% ipython --no-banner

In [1]: import numpy as np

In [2]: np.set_printoptions(suppress=True, linewidth=100)

In [3]: rnd = lambda a: np.round(a, 3) + 0

In [4]: M = np.loadtxt("test9.csv", delimiter=",")

In [5]: print(M)
[[-3.  1. -3.  1.]
 [-1.  1. -1.  1.]
 [-3.  1. -3.  1.]
 [-1.  1. -1.  1.]]

In [6]: print(np.linalg.lstsq(M[:-1].T, M[-1])[2])
2

In [7]: print(rnd(np.trace(np.linalg.pinv(M) @ M)))
2.0

In [8]: print(np.abs(np.diag(np.linalg.qr(M)[1])) > 1e-9)
[ True  True False False]

In [9]: U, s, Vh = np.linalg.svd(M)

In [10]: print(rnd(s))
[6.828 1.172 0.    0.   ]

In [11]: M2 = U[:, :2] @ np.diag(s[:2]) @ Vh[:2]

In [12]: print(rnd(M2))
[[-3.  1. -3.  1.]
 [-1.  1. -1.  1.]
 [-3.  1. -3.  1.]
 [-1.  1. -1.  1.]]

In [13]: print(rnd(np.linalg.norm(M - M2, 2)), rnd(s[2]))
0.0 0.0

In [14]: print(np.linalg.matrix_rank(M, rtol=0.05))
2

In [15]: print(np.linalg.matrix_rank(M2))
2

In [16]: ang = np.radians(36)

In [17]: r_ = np.eye(4)

In [18]: r_[0, 0] = r_[3, 3] = np.cos(ang)

In [19]: r_[0, 3], r_[3, 0] = -np.sin(ang), np.sin(ang)

In [20]: print(rnd(r_))
[[ 0.809  0.     0.    -0.588]
 [ 0.     1.     0.     0.   ]
 [ 0.     0.     1.     0.   ]
 [ 0.588  0.     0.     0.809]]

In [21]: M2 = M @ r_.T

In [22]: print(rnd(M2))
[[-3.015  1.    -3.    -0.954]
 [-1.397  1.    -1.     0.221]
 [-3.015  1.    -3.    -0.954]
 [-1.397  1.    -1.     0.221]]

In [23]: print(rnd(np.linalg.det(r_)), rnd(np.trace(r_)))
1.0 3.618

In [24]: arr = np.array([[5, 5, 5], [5, 10, 10], [5, 10, 15]])

In [25]: vec = np.ones(3)

In [26]: for _ in range(3):
    ...:     vec = arr @ vec
    ...:     vec /= np.linalg.norm(vec)
    ...:     print(round(vec @ arr @ vec, 3))
    ...: 
25.214
25.244
25.245

In [27]: print(rnd(vec))
[0.328 0.591 0.737]

In [28]: print(rnd(np.linalg.eigvalsh(arr)[-1]))
25.245

In [29]: print(rnd(np.linalg.eigvals(arr).sum().real))
30.0

In [30]: print(np.kron(np.eye(2, dtype=int), arr))
[[ 5  5  5  0  0  0]
 [ 5 10 10  0  0  0]
 [ 5 10 15  0  0  0]
 [ 0  0  0  5  5  5]
 [ 0  0  0  5 10 10]
 [ 0  0  0  5 10 15]]

In [31]: F = np.load("dump.npy")

In [32]: print(F)
[[-2  1 -2  1 -2  1]
 [ 3  1  3  1  3  1]
 [ 2  3  2  3  2  3]
 [-2  1 -2  1 -2  1]
 [ 3  1  3  1  3  1]
 [ 2  3  2  3  2  3]]

In [33]: print((F - F.T) / 2)
[[ 0.  -1.  -2.   1.5 -2.5 -0.5]
 [ 1.   0.   0.   0.   1.  -1. ]
 [ 2.   0.   0.   2.5 -0.5  0.5]
 [-1.5  0.  -2.5  0.  -1.5 -1. ]
 [ 2.5 -1.   0.5  1.5  0.  -0.5]
 [ 0.5  1.  -0.5  1.   0.5  0. ]]

In [34]: M2 = F / np.sqrt((F ** 2).mean(axis=1, keepdims=True))

In [35]: print(rnd(np.linalg.norm(M2, axis=1)))
[2.449 2.449 2.449 2.449 2.449 2.449]

In [36]: print(np.linalg.matrix_rank(M2) == np.linalg.matrix_rank(F))
True
